$ ipython --no-banner

In [1]: import numpy as np

In [2]: from numpy import linalg as LA

In [3]: np.set_printoptions(precision=2, suppress=True, linewidth=100, floatmode="fixed")

In [4]: def tidy(a):
   ...:     return np.round(a, 2) + 0
   ...: 

In [5]: cent = np.array([[6, 6, 3, 1], [5, 7, 8, 5], [3, 6, 0, 4], [0, 7, 6, 0]])

In [6]: rng = np.random.default_rng(2248)

In [7]: mat = (rng.random((18, 4)) < 0.25) @ cent

In [8]: print(mat)
[[ 0  0  0  0]
 [ 6 13  9  1]
 [ 0  0  0  0]
 [ 0  0  0  0]
 [ 0  0  0  0]
 [ 6  6  3  1]
 [ 5 14 14  5]
 [ 3  6  0  4]
 [ 0  0  0  0]
 [ 5  7  8  5]
 [ 0  7  6  0]
 [ 6  6  3  1]
 [ 6  6  3  1]
 [ 0  0  0  0]
 [ 0  0  0  0]
 [ 3 13  6  4]
 [ 0  0  0  0]
 [ 0  7  6  0]]

In [9]: P = mat @ LA.solve(mat.T @ mat, mat.T)

In [10]: print(tidy(P @ mat[:, 3]))
[0.00 1.00 0.00 0.00 0.00 1.00 5.00 4.00 0.00 5.00 0.00 1.00 1.00 0.00 0.00 4.00 0.00 0.00]

In [11]: print(np.allclose(P @ P, P))
True

In [12]: print(tidy(np.trace(P)))
4.0

In [13]: x0 = np.array([-3, 5, -4, -1])

In [14]: target = mat @ x0

In [15]: beta, lr = np.zeros(4), 1 / LA.norm(mat, 2) ** 2

In [16]: for i in range(8):
    ...:     beta -= lr * mat.T @ (mat @ beta - target)
    ...:     if i % 2 == 0: print(i, round(LA.norm(mat @ beta - target), 2))
    ...: 
0 38.68
2 37.07
4 35.53
6 34.05

In [17]: print(tidy(LA.cond(mat)))
7.15

In [18]: print(tidy(beta))
[-0.42  1.00 -0.43 -0.08]

In [19]: z = rng.permutation(4)

In [20]: A2 = mat[:, z] * rng.choice([-1, 1], 4)

In [21]: print(A2)
[[  0   0   0   0]
 [-13   1  -6   9]
 [  0   0   0   0]
 [  0   0   0   0]
 [  0   0   0   0]
 [ -6   1  -6   3]
 [-14   5  -5  14]
 [ -6   4  -3   0]
 [  0   0   0   0]
 [ -7   5  -5   8]
 [ -7   0   0   6]
 [ -6   1  -6   3]
 [ -6   1  -6   3]
 [  0   0   0   0]
 [  0   0   0   0]
 [-13   4  -3   6]
 [  0   0   0   0]
 [ -7   0   0   6]]

In [22]: left, _, Vt = LA.svd(mat.T @ A2)

In [23]: print(tidy(left @ Vt))
[[ 0.00  0.00 -1.00  0.00]
 [-1.00  0.00  0.00  0.00]
 [ 0.00  0.00  0.00  1.00]
 [ 0.00  1.00  0.00  0.00]]

In [24]: cent = mat[[11, 7]].astype(float)

In [25]: for _ in range(7):
    ...:     z = LA.norm(mat[:, None] - cent, axis=-1).argmin(axis=1)
    ...:     cent = np.array([mat[z == j].mean(axis=0) for j in range(2)])
    ...: 

In [26]: print(z)
[1 0 1 1 1 0 0 1 1 0 0 0 0 1 1 0 1 0]

In [27]: print(tidy(cent))
[[4.11 8.78 6.44 2.00]
 [0.33 0.67 0.00 0.44]]

In [28]: print(np.abs(cent[1] - cent[0]).argmax())
1

In [29]: Xc = mat - mat.mean(axis=0)

In [30]: evecs = LA.svd(Xc)[2][:1]

In [31]: A2 = Xc - Xc @ evecs.T @ evecs

In [32]: print(tidy((Xc @ evecs.T).std(axis=0)))
[6.51]

In [33]: print(tidy(np.diag(evecs.T @ evecs)))
[0.09 0.54 0.34 0.04]

In [34]: print(LA.norm(A2, axis=1).round(6).argmax())
7

In [35]: print(tidy(A2.std(axis=0)))
[1.78 0.88 1.33 1.26]

In [36]: m1 = np.load("w.npy")

In [37]: print(tidy(m1))
[[-0.21  0.12  2.13 -1.32 -0.59  1.53]
 [ 1.33 -1.44 -1.10  1.18  1.03 -1.23]
 [ 1.50 -1.65 -0.78  1.07  1.06 -1.07]
 [ 1.16 -1.43  2.03 -0.70  0.24  0.97]
 [ 1.23 -1.50  1.98 -0.64  0.29  0.91]
 [-0.39  0.32  2.04 -1.34 -0.68  1.53]
 [-1.38  1.66 -1.83  0.50 -0.41 -0.75]
 [-1.80  2.07 -0.74 -0.31 -0.90  0.14]
 [ 0.47 -0.66  2.27 -1.12 -0.22  1.38]
 [ 1.81 -2.07  0.57  0.41  0.94 -0.26]
 [ 0.45 -0.64  2.27 -1.13 -0.23  1.39]
 [-1.65  1.94 -1.38  0.12 -0.67 -0.35]
 [ 1.72 -2.01  1.18  0.02  0.76  0.19]
 [ 0.88 -0.90 -1.67  1.33  0.88 -1.45]
 [ 0.18 -0.08 -2.14  1.31  0.58 -1.52]
 [ 1.50 -1.65 -0.78  1.07  1.06 -1.07]
 [ 1.13 -1.39  2.06 -0.73  0.21  1.00]
 [-1.75  2.04 -1.06 -0.11 -0.80 -0.09]
 [ 1.23 -1.50  1.98 -0.64  0.29  0.91]]

In [38]: # rank 2

In [39]: cov = np.cov(m1, rowvar=False)

In [40]: print(tidy(np.median(m1, axis=0)))
[ 0.88 -0.90  0.57 -0.11  0.24  0.14]

In [41]: print(np.argwhere(np.triu(np.abs(np.corrcoef(m1.T)) > 0.8, 1)))
[[0 1]
 [0 4]
 [1 4]
 [2 3]
 [2 5]
 [3 5]]

In [42]: print(tidy(m1.std(axis=0)))
[1.21 1.40 1.64 0.90 0.68 1.05]

In [43]: print(tidy(np.corrcoef(m1[:, 3], m1[:, 5])[0, 1]))
-0.99

In [44]: print(tidy(np.corrcoef(m1.T)))
[[ 1.00 -1.00  0.35  0.18  0.87 -0.04]
 [-1.00  1.00 -0.41 -0.12 -0.83 -0.02]
 [ 0.35 -0.41  1.00 -0.86 -0.17  0.92]
 [ 0.18 -0.12 -0.86  1.00  0.65 -0.99]
 [ 0.87 -0.83 -0.17  0.65  1.00 -0.54]
 [-0.04 -0.02  0.92 -0.99 -0.54  1.00]]

In [45]: print(tidy(np.polyfit(m1[:, 3], m1[:, 5], 1)))
[-1.15  0.05]

In [46]: print(tidy(LA.eigvalsh(cov)[::-1]))
[5.12 3.81 0.00 0.00 0.00 0.00]

In [47]: M = np.load("dump.npy")

In [48]: print(M)
[[0 1 0]
 [5 5 3]
 [2 4 2]
 [2 4 2]
 [0 0 0]
 [0 0 0]
 [0 0 0]
 [1 6 3]
 [0 0 0]
 [1 6 3]
 [5 5 3]
 [3 2 1]
 [5 5 3]
 [0 0 0]]

In [49]: # row 3 repeats row 2

In [50]: W1 = np.array([[-3, 2, 2, -3, -3, 3], [3, -2, 1, -1, -3, 2], [-2, 3, 3, 3, 1, -2]])

In [51]: beta = np.array([0, 2, 0, 1, 0, 2])

In [52]: act = np.maximum(M @ W1 + beta, 0)

In [53]: print(LA.matrix_rank(act))
5

In [54]: print((act > 0).astype(int))
[[1 0 1 0 0 1]
 [0 1 1 0 0 1]
 [1 1 1 0 0 1]
 [1 1 1 0 0 1]
 [0 1 0 1 0 1]
 [0 1 0 1 0 1]
 [0 1 0 1 0 1]
 [1 1 1 1 0 1]
 [0 1 0 1 0 1]
 [1 1 1 1 0 1]
 [0 1 1 0 0 1]
 [0 1 1 0 0 1]
 [0 1 1 0 0 1]
 [0 1 0 1 0 1]]

In [55]: cent = np.array([[3, 2], [1, 3], [2, 0], [1, 2], [3, 2], [0, 2]])

In [56]: print(act @ cent)
[[11 14]
 [59 75]
 [38 40]
 [38 40]
 [ 3 12]
 [ 3 12]
 [ 3 12]
 [63 45]
 [ 3 12]
 [63 45]
 [59 75]
 [29 47]
 [59 75]
 [ 3 12]]

In [57]: print(W1 @ cent)
[[-15  -6]
 [ -1  -4]
 [  9   9]]

In [58]: data = np.load("x.npy")

In [59]: print(data)
[[ 0.00  0.00  0.00 -3.00  1.00 -2.00]
 [ 0.00  0.00  0.00  0.00 -1.00  0.00]
 [ 0.00  0.00  0.00  2.00  1.00  0.00]
 [-3.00  0.00  2.00  0.00  0.00  0.00]
 [ 1.00 -1.00  1.00  0.00  0.00  0.00]
 [-2.00  0.00  0.00  0.00  0.00  0.00]]

In [60]: # symmetric

In [61]: def softmax(z):
    ...:     e = np.exp(z - z.max(axis=-1, keepdims=True))
    ...:     return e / e.sum(axis=-1, keepdims=True)
    ...: 

In [62]: print(tidy(softmax(data[4])))
[0.31 0.04 0.31 0.11 0.11 0.11]

In [63]: print(tidy(softmax(data).sum(axis=1)))
[1.00 1.00 1.00 1.00 1.00 1.00]

In [64]: print(tidy(softmax(10 * data[4])))
[0.50 0.00 0.50 0.00 0.00 0.00]

In [65]: att = data @ data.T / np.sqrt(6)

In [66]: print(tidy(softmax(att + np.triu(np.full(att.shape, -np.inf), 1))))
[[1.00 0.00 0.00 0.00 0.00 0.00]
 [0.31 0.69 0.00 0.00 0.00 0.00]
 [0.02 0.08 0.91 0.00 0.00 0.00]
 [0.00 0.00 0.00 0.99 0.00 0.00]
 [0.14 0.14 0.14 0.09 0.48 0.00]
 [0.05 0.05 0.05 0.57 0.02 0.25]]

In [67]: ev, evecs = LA.eigh(data)

In [68]: x0 = np.array([-1, -1, 0, 1, 0, 0])

In [69]: print(tidy(evecs * np.maximum(ev, 0) @ evecs.T))
[[ 1.81 -0.16 -0.46 -1.50  0.50 -1.00]
 [-0.16  0.41 -0.23  0.00 -0.50  0.00]
 [-0.46 -0.23  0.99  1.00  0.50  0.00]
 [-1.50  0.00  1.00  1.69 -0.02  0.62]
 [ 0.50 -0.50  0.50 -0.02  0.80 -0.32]
 [-1.00  0.00  0.00  0.62 -0.32  0.72]]

In [70]: print(x0 @ data @ x0)
6.0

In [71]: print(x0 @ data @ x0 / (x0 @ x0), tidy(ev[0]), tidy(ev[-1]))
2.0 -4.03 4.03

In [72]: print(tidy(evecs * np.abs(ev) @ evecs.T))
[[ 3.61 -0.32 -0.92  0.00  0.00  0.00]
 [-0.32  0.83 -0.46  0.00  0.00  0.00]
 [-0.92 -0.46  1.99  0.00  0.00  0.00]
 [ 0.00  0.00  0.00  3.39 -0.04  1.24]
 [ 0.00  0.00  0.00 -0.04  1.61 -0.64]
 [ 0.00  0.00  0.00  1.24 -0.64  1.43]]

In [73]: print((np.sign(evecs[:, -1].round(6)) == np.sign(evecs[0, -1].round(6))).astype(int))
[1 0 0 0 1 0]

In [74]: ev, evecs = LA.eigh(data)

In [75]: print(tidy(evecs @ np.diag(ev) @ evecs.T))
[[ 0.00  0.00  0.00 -3.00  1.00 -2.00]
 [ 0.00  0.00  0.00  0.00 -1.00  0.00]
 [ 0.00  0.00  0.00  2.00  1.00  0.00]
 [-3.00  0.00  2.00  0.00  0.00  0.00]
 [ 1.00 -1.00  1.00  0.00  0.00  0.00]
 [-2.00  0.00  0.00  0.00  0.00  0.00]]

In [76]: print(tidy(evecs.T @ evecs))
[[1.00 0.00 0.00 0.00 0.00 0.00]
 [0.00 1.00 0.00 0.00 0.00 0.00]
 [0.00 0.00 1.00 0.00 0.00 0.00]
 [0.00 0.00 0.00 1.00 0.00 0.00]
 [0.00 0.00 0.00 0.00 1.00 0.00]
 [0.00 0.00 0.00 0.00 0.00 1.00]]

In [77]: print(tidy(LA.eigvalsh(data + -2 * np.eye(6))))
[-6.03 -3.86 -2.53 -1.47 -0.14  2.03]

In [78]: t3 = np.stack([data, 2 * data, data[::-1]])

In [79]: print(tidy(LA.det(t3)))
[  -16.00 -1024.00    16.00]

In [80]: print(t3.sum(axis=0))
[[-2.00  0.00  0.00 -9.00  3.00 -6.00]
 [ 1.00 -1.00  1.00  0.00 -3.00  0.00]
 [-3.00  0.00  2.00  6.00  3.00  0.00]
 [-9.00  0.00  6.00  2.00  1.00  0.00]
 [ 3.00 -3.00  3.00  0.00 -1.00  0.00]
 [-6.00  0.00  0.00 -3.00  1.00 -2.00]]

In [81]: print((t3 @ data.T).shape)
(3, 6, 6)

In [82]: print(tidy(LA.norm(t3, axis=(1, 2))))
[ 6.32 12.65  6.32]

In [83]: E = np.array([[-3, 0], [1, 3], [2, -2], [3, 1], [0, 2], [0, 9]])

In [84]: P = E @ LA.solve(E.T @ E, E.T)

In [85]: print(tidy(np.diag(P)))
[0.39 0.13 0.22 0.40 0.04 0.82]

In [86]: print(np.trace(P))
2.0

In [87]: arr = np.array([[7, 1, 5, 1, 9],
    ...:     [7, 0, 8, 3, 3],
    ...:     [6, 5, 2, 3, 6],
    ...:     [6, 0, 3, 4, 1],
    ...:     [2, 2, 8, 4, 2],
    ...:     [6, 4, 3, 0, 0],
    ...:     [3, 7, 7, 2, 2]])

In [88]: print(arr)
[[7 1 5 1 9]
 [7 0 8 3 3]
 [6 5 2 3 6]
 [6 0 3 4 1]
 [2 2 8 4 2]
 [6 4 3 0 0]
 [3 7 7 2 2]]

In [89]: A2 = np.c_[arr[:, :4] @ np.array([[-1, -2, 3, 2], [-2, 1, -1, -1], [1, 1, 2, -3], [0, 2, -1, -2]]), np.array([2, 2, 1, 1, 1, 2, 1])]

In [90]: print(A2)
[[ -4  -6  29  -4   2]
 [  1   0  34 -16   2]
 [-14   1  14  -5   1]
 [ -3  -1  20  -5   1]
 [  2  14  16 -30   1]
 [-11  -5  20  -1   2]
 [-10  12  14 -26   1]]

In [91]: print(LA.matrix_rank(np.c_[arr, A2]))
6

In [92]: print(tidy(LA.norm(LA.qr(arr)[0].T @ A2, axis=0) ** 2 / ((A2 ** 2).sum(axis=0) + 1e-12)))
[1.00 1.00 1.00 1.00 0.99]

In [93]: sv = 20 * 0.5 ** np.arange(3)

In [94]: W0 = rng.normal(size=(19, 3)) * rng.permutation(sv)

In [95]: print(tidy(W0))
[[  8.80   1.94 -11.16]
 [  3.65  -3.93 -12.99]
 [-11.87   0.90  15.59]
 [ -7.88   1.07  27.32]
 [ 13.78  -0.30 -20.06]
 [  5.30  -1.55   6.71]
 [  7.62  -4.72 -48.56]
 [ -2.56 -14.13 -23.81]
 [  1.33  -2.37 -17.38]
 [  0.70  -1.91  -9.20]
 [-17.65   0.02 -46.34]
 [ 10.41  -0.76 -19.98]
 [  1.35   7.28 -27.46]
 [ -2.48   0.34   9.13]
 [  9.67  -4.55 -29.31]
 [-10.89   1.29  11.15]
 [-11.41   7.18 -30.48]
 [ -5.17 -14.51 -17.07]
 [  9.39   6.27   6.01]]

In [96]: Xc = W0 - W0.mean(axis=0)

In [97]: left, sv, Vt = LA.svd(Xc, full_matrices=False)

In [98]: print(np.abs(Vt[0]).argmax())
2

In [99]: print(tidy(sv))
[88.03 37.80 24.04]

In [100]: print(tidy(Vt[0] * np.sign(Vt[0, np.abs(Vt[0]).argmax()])))
[-0.07  0.06  1.00]

In [101]: print(np.abs(left[:, 0]).argmax())
3
